$ python3 -q
>>> import numpy as np
>>> np.set_printoptions(precision=3, suppress=True, linewidth=140)
>>> F = np.loadtxt("out10.csv", delimiter=",")
>>> F
array([[-1.785,  2.001, -0.861, -2.432, -0.328],
       [-0.311,  0.455, -2.023, -1.785,  1.517],
       [-0.384, -0.112,  1.593,  6.881, -0.507],
       [ 3.545, -0.627, -0.519,  0.707,  0.314],
       [ 1.353,  0.23 , -0.781,  5.242,  0.064],
       [ 1.138, -1.275,  3.122, -3.868,  0.366],
       [-1.341,  0.577, -1.41 ,  2.951, -0.641],
       [ 2.16 ,  1.088, -0.616, -0.024,  0.922],
       [ 1.854, -3.162, -1.021,  4.53 , -0.255],
       [-1.025, -0.428, -2.021,  0.836, -0.315],
       [ 1.246,  0.429,  2.299,  5.394, -0.551],
       [ 0.866, -0.672, -1.975, -0.818, -0.236],
       [ 1.293,  1.764,  0.239, -2.884,  0.683],
       [-1.627,  0.032, -0.135,  1.506,  0.166],
       [ 0.291, -1.032, -1.9  , -1.745,  0.098],
       [-0.857, -1.386,  0.08 , -4.497, -0.053],
       [ 0.22 , -3.205, -2.683, -0.507, -0.892],
       [ 0.803,  2.88 , -2.721,  0.014, -0.564],
       [ 1.095, -0.096,  1.867,  4.379,  0.726]])
>>> vec = np.array([1, -4, 0, 1, -5])
>>> target = F @ vec
>>> coef, lr = np.zeros(5), 1 / np.linalg.norm(F, 2) ** 2
>>> for i in range(15):
...     coef -= lr * F.T @ (F @ coef - target)
...     if i % 5 == 0: print(i, round(np.linalg.norm(F @ coef - target), 3))
... 
0 25.325
5 11.636
10 8.284
>>> round(float(np.linalg.cond(F)), 3)
6.738
>>> P = F @ np.linalg.solve(F.T @ F, F.T)
>>> print(np.allclose(P @ P, P))
True
>>> np.linalg.matrix_rank(np.eye(19) - P)
np.int64(14)
>>> print(np.trace(P))
5.0
>>> P @ F[:, 4]
array([-0.328,  1.517, -0.507,  0.314,  0.064,  0.366, -0.641,  0.922, -0.255, -0.315, -0.551, -0.236,  0.683,  0.166,  0.098, -0.053,
       -0.892, -0.564,  0.726])
>>> Xc = F - F.mean(axis=0)
>>> Uu, sv, Vh = np.linalg.svd(Xc, full_matrices=False)
>>> np.searchsorted(np.cumsum(sv ** 2) / (sv ** 2).sum(), 0.9) + 1
np.int64(4)
>>> (np.sign(Uu[:, 0]) == np.sign(Uu[0, 0])).astype(int)
array([1, 1, 0, 0, 0, 1, 0, 1, 0, 1, 0, 1, 1, 0, 1, 1, 1, 1, 0])
>>> np.abs(Vh[0]).argmax()
np.int64(3)
>>> round(float((sv ** 2).sum() ** 2 / (sv ** 4).sum()), 3)
2.371
>>> print(sv ** 2 / (sv ** 2).sum())
[0.61  0.152 0.131 0.092 0.014]
>>> sv
array([14.393,  7.174,  6.679,  5.6  ,  2.175])
>>> dist = np.linalg.norm(F[:, None] - F[None], axis=-1)
>>> np.unravel_index(dist.round(6).argmax(), dist.shape)
(np.int64(2), np.int64(15))
>>> (dist + 1e9 * np.eye(19)).round(6).argmin(axis=1)
array([ 1, 14, 10,  7, 18, 15, 13,  3,  4, 13, 18, 14,  7,  6, 11, 14, 14,  7, 10])
>>> np.linalg.matrix_rank(dist ** 2)
np.int64(7)
>>> print(dist.mean(axis=1).argmax())
2
>>> dist[2].round(6).argsort(kind="stable")[:4]
array([ 2, 10, 18,  4])
>>> dist[:5, :5]
array([[0.   , 3.12 , 9.961, 6.76 , 8.487],
       [3.12 , 0.   , 9.623, 5.095, 7.473],
       [9.961, 9.623, 0.   , 7.678, 3.433],
       [6.76 , 5.095, 7.678, 0.   , 5.122],
       [8.487, 7.473, 3.433, 5.122, 0.   ]])
>>> M2 = np.c_[F[:, :2] @ np.array([[-1, 0], [-2, 1]]), np.array([0, -2, 0, 1, -2, -2, 3, -3, 3, -3, 2, -1, 0, 0, 3, -3, 1, 3, -1])]
>>> print(M2)
[[-2.217  2.001  0.   ]
 [-0.599  0.455 -2.   ]
 [ 0.608 -0.112  0.   ]
 [-2.291 -0.627  1.   ]
 [-1.813  0.23  -2.   ]
 [ 1.412 -1.275 -2.   ]
 [ 0.187  0.577  3.   ]
 [-4.336  1.088 -3.   ]
 [ 4.47  -3.162  3.   ]
 [ 1.881 -0.428 -3.   ]
 [-2.104  0.429  2.   ]
 [ 0.478 -0.672 -1.   ]
 [-4.821  1.764  0.   ]
 [ 1.563  0.032  0.   ]
 [ 1.773 -1.032  3.   ]
 [ 3.629 -1.386 -3.   ]
 [ 6.19  -3.205  1.   ]
 [-6.563  2.88   3.   ]
 [-0.903 -0.096 -1.   ]]
>>> np.round(np.linalg.lstsq(F, M2[:, 0])[0], 3) + 0
array([-1., -2.,  0.,  0.,  0.])
>>> np.linalg.matrix_rank(np.c_[F, M2])
np.int64(6)
>>> np.linalg.matrix_rank(M2)
np.int64(3)
>>> feats = np.load("x.npy")
>>> feats
array([[ 2,  2,  4,  1,  2, -4],
       [ 2,  0,  4, -1,  1, -3],
       [ 2,  2,  2,  0,  0, -2],
       [ 0,  0,  2,  1, -1, -1],
       [-2,  2,  1, -2,  1, -1],
       [-2,  2,  3, -1,  3, -3],
       [-2,  0,  3, -3,  2, -2],
       [-4, -2,  3, -2,  1, -1],
       [ 0,  0,  0,  0,  0,  0],
       [ 0,  0,  2,  1,  2, -2],
       [ 0,  0,  0,  0,  0,  0]])
>>> Uu, sv, Vh = np.linalg.svd(feats)
>>> sv.round(3) + 0
array([12.044,  7.441,  3.876,  2.845,  2.113,  0.   ])
>>> M2 = Uu[:, :5] @ np.diag(sv[:5]) @ Vh[:5]
>>> round(float(np.linalg.norm(feats - M2) / np.linalg.norm(feats)), 3)
0.0
>>> np.linalg.matrix_rank(feats, rtol=0.05)
np.int64(5)
>>> np.round(np.linalg.norm(feats - M2, 2), 3), round(float(sv[5]), 3)
(np.float64(0.0), 0.0)
>>> np.linalg.matrix_rank(M2)
np.int64(5)
>>> M2.round(3) + 0
array([[ 2.,  2.,  4.,  1.,  2., -4.],
       [ 2.,  0.,  4., -1.,  1., -3.],
       [ 2.,  2.,  2.,  0.,  0., -2.],
       [ 0.,  0.,  2.,  1., -1., -1.],
       [-2.,  2.,  1., -2.,  1., -1.],
       [-2.,  2.,  3., -1.,  3., -3.],
       [-2.,  0.,  3., -3.,  2., -2.],
       [-4., -2.,  3., -2.,  1., -1.],
       [ 0.,  0.,  0.,  0.,  0.,  0.],
       [ 0.,  0.,  2.,  1.,  2., -2.],
       [ 0.,  0.,  0.,  0.,  0.,  0.]])
>>> r = np.linalg.matrix_rank(feats)
>>> r
np.int64(5)
>>> null = np.linalg.svd(feats)[2][r:].T
>>> [int(np.linalg.matrix_rank(np.delete(feats, i, axis=0))) for i in range(11)]
[5, 5, 5, 5, 5, 5, 5, 5, 5, 5, 5]
>>> np.linalg.matrix_rank(feats.T @ feats), np.linalg.matrix_rank(feats @ feats.T)
(np.int64(5), np.int64(5))
>>> Uu, sv, Vh = np.linalg.svd(feats)
>>> vecs = Vh[:(sv > 1e-8).sum()]
>>> rng = np.random.default_rng(81237)
>>> vec = feats[4] + 2 * feats[7] + rng.integers(2) * np.eye(6)[4]
>>> vec
array([-10.,  -2.,   7.,  -6.,   4.,  -3.])
>>> print(np.linalg.matrix_rank(np.vstack([feats, vec])))
6
>>> np.diag(vecs.T @ vecs)
array([0.989, 0.962, 0.756, 0.995, 0.93 , 0.369])
>>> Uu, sv, Vh = np.linalg.svd(feats, full_matrices=False)
>>> np.allclose(Uu * sv @ Vh, feats)
True
>>> sv.round(3) + 0
array([12.044,  7.441,  3.876,  2.845,  2.113,  0.   ])
>>> np.abs(Uu[:, 0]).round(6).argmax()
np.int64(0)
>>> np.round(sv / sv[0], 3) + 0
array([1.   , 0.618, 0.322, 0.236, 0.175, 0.   ])
>>> np.round(Vh @ Vh.T, 3) + 0
array([[1., 0., 0., 0., 0., 0.],
       [0., 1., 0., 0., 0., 0.],
       [0., 0., 1., 0., 0., 0.],
       [0., 0., 0., 1., 0., 0.],
       [0., 0., 0., 0., 1., 0.],
       [0., 0., 0., 0., 0., 1.]])
>>> np.cumsum(sv ** 2) / np.sum(sv ** 2)
array([0.636, 0.879, 0.945, 0.98 , 1.   , 1.   ])
>>> arr = np.vander(np.arange(8) - 2, 4, increasing=True)
>>> arr
array([[  1,  -2,   4,  -8],
       [  1,  -1,   1,  -1],
       [  1,   0,   0,   0],
       [  1,   1,   1,   1],
       [  1,   2,   4,   8],
       [  1,   3,   9,  27],
       [  1,   4,  16,  64],
       [  1,   5,  25, 125]])
>>> # column 3 dominates
>>> [round(float(x), 3) for x in np.linalg.svd(arr, compute_uv=False)[:3]]
[146.869, 7.727, 3.401]
>>> np.linalg.cond(arr) > 100
np.False_
>>> print(round(np.log10(np.linalg.cond(arr))))
2
>>> vec = np.array([3, 3, 1, 3])
>>> h1 = np.maximum(arr @ vec, 0)
>>> np.maximum(arr @ (3 * vec), 0)
array([   0,    0,    9,   30,  111,  306,  669, 1254])
>>> arr * (h1 > 1e-9)[:, None]
array([[  0,   0,   0,   0],
       [  0,   0,   0,   0],
       [  1,   0,   0,   0],
       [  1,   1,   1,   1],
       [  1,   2,   4,   8],
       [  1,   3,   9,  27],
       [  1,   4,  16,  64],
       [  1,   5,  25, 125]])
>>> np.maximum(arr @ vec, 0) - np.maximum(-arr @ vec, 0)
array([-23,  -2,   3,  10,  37, 102, 223, 418])
>>> h1
array([  0,   0,   3,  10,  37, 102, 223, 418])
>>> np.tanh(arr @ vec)
array([-1.   , -0.964,  0.995,  1.   ,  1.   ,  1.   ,  1.   ,  1.   ])
>>> P = arr @ np.linalg.solve(arr.T @ arr, arr.T)
>>> np.diag(P)
array([0.894, 0.374, 0.418, 0.314, 0.314, 0.418, 0.374, 0.894])
>>> np.round(np.linalg.eigvalsh(P), 3) + 0
array([0., 0., 0., 0., 1., 1., 1., 1.])
>>> round(np.trace(P), 3)
np.float64(4.0)
>>> vec = np.array([3, 3, 3, 2])
>>> target = arr @ vec
>>> np.round(np.linalg.pinv(arr) @ arr, 3) + 0
array([[1., 0., 0., 0.],
       [0., 1., 0., 0.],
       [0., 0., 1., 0.],
       [0., 0., 0., 1.]])
>>> np.linalg.lstsq(arr, target)[0]
array([3., 3., 3., 2.])
>>> np.linalg.solve(arr.T @ arr, arr.T @ target)
array([3., 3., 3., 2.])
>>> target = target + 0.1 * rng.normal(size=8)
>>> target
array([ -7.034,   1.03 ,   2.961,  11.144,  37.13 ,  92.944, 191.014, 343.072])
>>> coef, *_ = np.linalg.lstsq(arr, target)
>>> np.round(arr.T @ (target - arr @ coef), 3) + 0
array([0., 0., 0., 0.])
>>> [round(float(np.linalg.norm(np.linalg.solve(arr.T @ arr + lam * np.eye(4), arr.T @ target))), 2) for lam in (0, 1, 10, 100)]
[5.6, 5.24, 4.27, 3.03]
>>> round(np.linalg.norm(target - arr @ coef), 3)
np.float64(0.179)
>>> K = np.load("layer7.npy")
>>> K
array([[ 13.145,  -1.857,   6.43 ,  16.002,  -2.715,   6.43 ,  -5.43 , -12.002, -16.717, -13.717,  11.002,  -9.145,   0.   ],
       [  1.567,   0.072,  -1.289,   2.495,   1.144,  -1.289,   2.289,   1.505,   0.65 ,   3.65 ,  -2.505,   2.433,   0.   ],
       [  3.233,  -0.205,  -0.178,   4.438,   0.589,  -0.178,   1.178,  -0.438,  -1.849,   1.151,  -0.562,   0.767,   0.   ],
       [  8.612,  -1.102,   3.408,  10.714,  -1.204,   3.408,  -2.408,  -6.714,  -9.918,  -6.918,   5.714,  -4.612,   0.   ],
       [ 11.774,  -1.629,   5.516,  14.403,  -2.258,   5.516,  -4.516, -10.403, -14.661, -11.661,   9.403,  -7.774,   0.   ],
       [ -3.819,   0.97 ,  -4.879,  -3.788,   2.94 ,  -4.879,   5.879,   7.788,   8.728,  11.728,  -8.788,   7.819,   0.   ],
       [ -1.58 ,   0.597,  -3.387,  -1.177,   2.193,  -3.387,   4.387,   5.177,   5.37 ,   8.37 ,  -6.177,   5.58 ,   0.   ],
       [  4.569,  -0.428,   0.713,   5.998,   0.144,   0.713,   0.287,  -1.998,  -3.854,  -0.854,   0.998,  -0.569,   0.   ],
       [ -6.349,   1.391,  -6.566,  -6.74 ,   3.783,  -6.566,   7.566,  10.74 ,  12.523,  15.523, -11.74 ,  10.349,   0.   ],
       [-12.594,   2.432, -10.729, -14.026,   5.865, -10.729,  11.729,  18.026,  21.891,  24.891, -19.026,  16.594,   0.   ],
       [ -6.874,   1.479,  -6.916,  -7.353,   3.958,  -6.916,   7.916,  11.353,  13.311,  16.311, -12.353,  10.874,   0.   ],
       [  3.275,  -0.212,  -0.15 ,   4.487,   0.575,  -0.15 ,   1.15 ,  -0.487,  -1.912,   1.088,  -0.513,   0.725,   0.   ],
       [ -2.031,   0.672,  -3.687,  -1.703,   2.344,  -3.687,   4.687,   5.703,   6.046,   9.046,  -6.703,   6.031,   0.   ],
       [ 10.315,  -1.386,   4.544,  12.701,  -1.772,   4.544,  -3.544,  -8.701, -12.473,  -9.473,   7.701,  -6.315,   0.   ],
       [-11.255,   2.209,  -9.837, -12.464,   5.418,  -9.837,  10.837,  16.464,  19.883,  22.883, -17.464,  15.255,   0.   ],
       [  4.191,  -0.365,   0.46 ,   5.556,   0.27 ,   0.46 ,   0.54 ,  -1.556,  -3.286,  -0.286,   0.556,  -0.191,   0.   ],
       [  8.542,  -1.09 ,   3.361,  10.632,  -1.181,   3.361,  -2.361,  -6.632,  -9.813,  -6.813,   5.632,  -4.542,   0.   ],
       [  4.261,  -0.377,   0.507,   5.638,   0.246,   0.507,   0.493,  -1.638,  -3.392,  -0.392,   0.638,  -0.261,   0.   ],
       [ -2.535,   0.756,  -4.023,  -2.291,   2.512,  -4.023,   5.023,   6.291,   6.802,   9.802,  -7.291,   6.535,   0.   ],
       [ -1.579,   0.597,  -3.386,  -1.176,   2.193,  -3.386,   4.386,   5.176,   5.369,   8.369,  -6.176,   5.579,   0.   ],
       [ 13.922,  -1.987,   6.948,  16.909,  -2.974,   6.948,  -5.948, -12.909, -17.883, -14.883,  11.909,  -9.922,   0.   ],
       [ -2.759,   0.793,  -4.173,  -2.553,   2.586,  -4.173,   5.173,   6.553,   7.139,  10.139,  -7.553,   6.759,   0.   ],
       [ -6.511,   1.418,  -6.674,  -6.929,   3.837,  -6.674,   7.674,  10.929,  12.766,  15.766, -11.929,  10.511,   0.   ],
       [  5.793,  -0.632,   1.528,   7.425,  -0.264,   1.528,  -0.528,  -3.425,  -5.689,  -2.689,   2.425,  -1.793,   0.   ],
       [ -2.533,   0.756,  -4.022,  -2.289,   2.511,  -4.022,   5.022,   6.289,   6.8  ,   9.8  ,  -7.289,   6.533,   0.   ],
       [ -1.184,   0.531,  -3.123,  -0.715,   2.061,  -3.123,   4.123,   4.715,   4.776,   7.776,  -5.715,   5.184,   0.   ],
       [  4.103,  -0.351,   0.402,   5.454,   0.299,   0.402,   0.598,  -1.454,  -3.155,  -0.155,   0.454,  -0.103,   0.   ],
       [ -0.373,   0.395,  -2.582,   0.232,   1.791,  -2.582,   3.582,   3.768,   3.559,   6.559,  -4.768,   4.373,   0.   ],
       [  1.471,   0.088,  -1.353,   2.382,   1.176,  -1.353,   2.353,   1.618,   0.794,   3.794,  -2.618,   2.529,   0.   ],
       [ -3.075,   0.846,  -4.383,  -2.921,   2.692,  -4.383,   5.383,   6.921,   7.613,  10.613,  -7.921,   7.075,   0.   ],
       [ 15.941,  -2.324,   8.294,  19.265,  -3.647,   8.294,  -7.294, -15.265, -20.912, -17.912,  14.265, -11.941,   0.   ],
       [  5.739,  -0.623,   1.492,   7.362,  -0.246,   1.492,  -0.492,  -3.362,  -5.608,  -2.608,   2.362,  -1.739,   0.   ],
       [  6.365,  -0.727,   1.91 ,   8.092,  -0.455,   1.91 ,  -0.91 ,  -4.092,  -6.547,  -3.547,   3.092,  -2.365,   0.   ],
       [ -4.552,   1.092,  -5.368,  -4.644,   3.184,  -5.368,   6.368,   8.644,   9.828,  12.828,  -9.644,   8.552,   0.   ],
       [  9.315,  -1.219,   3.877,  11.534,  -1.438,   3.877,  -2.877,  -7.534, -10.972,  -7.972,   6.534,  -5.315,   0.   ],
       [  1.106,   0.149,  -1.596,   1.957,   1.298,  -1.596,   2.596,   2.043,   1.341,   4.341,  -3.043,   2.894,   0.   ],
       [  0.282,   0.286,  -2.145,   0.996,   1.573,  -2.145,   3.145,   3.004,   2.577,   5.577,  -4.004,   3.718,   0.   ],
       [  3.347,  -0.225,  -0.102,   4.572,   0.551,  -0.102,   1.102,  -0.572,  -2.021,   0.979,  -0.428,   0.653,   0.   ],
       [  9.849,  -1.308,   4.233,  12.158,  -1.616,   4.233,  -3.233,  -8.158, -11.774,  -8.774,   7.158,  -5.849,   0.   ],
       [  6.956,  -0.826,   2.304,   8.782,  -0.652,   2.304,  -1.304,  -4.782,  -7.435,  -4.435,   3.782,  -2.956,   0.   ],
       [  7.959,  -0.993,   2.973,   9.952,  -0.986,   2.973,  -1.973,  -5.952,  -8.939,  -5.939,   4.952,  -3.959,   0.   ],
       [ 10.241,  -1.374,   4.494,  12.615,  -1.747,   4.494,  -3.494,  -8.615, -12.362,  -9.362,   7.615,  -6.241,   0.   ]])
>>> # looks like rank 7
>>> vec = np.array([0, 1, -4, 1, -3, -5, 0, 2, -5, 4, -1, -3, 0])
>>> np.linalg.norm(K @ vec) <= np.linalg.norm(K, 2) * np.linalg.norm(vec) + 1e-9
np.True_
>>> np.sign((K @ vec).round(6))
array([-1.,  1.,  1., -1., -1.,  1.,  1.,  1.,  1.,  1.,  1.,  1.,  1., -1.,  1.,  1., -1.,  1.,  1.,  1., -1.,  1.,  1.,  1.,  1.,  1.,
        1.,  1.,  1.,  1., -1.,  1.,  1.,  1., -1.,  1.,  1.,  1., -1.,  1.,  1., -1.])
>>> print((K @ vec).argmax())
9
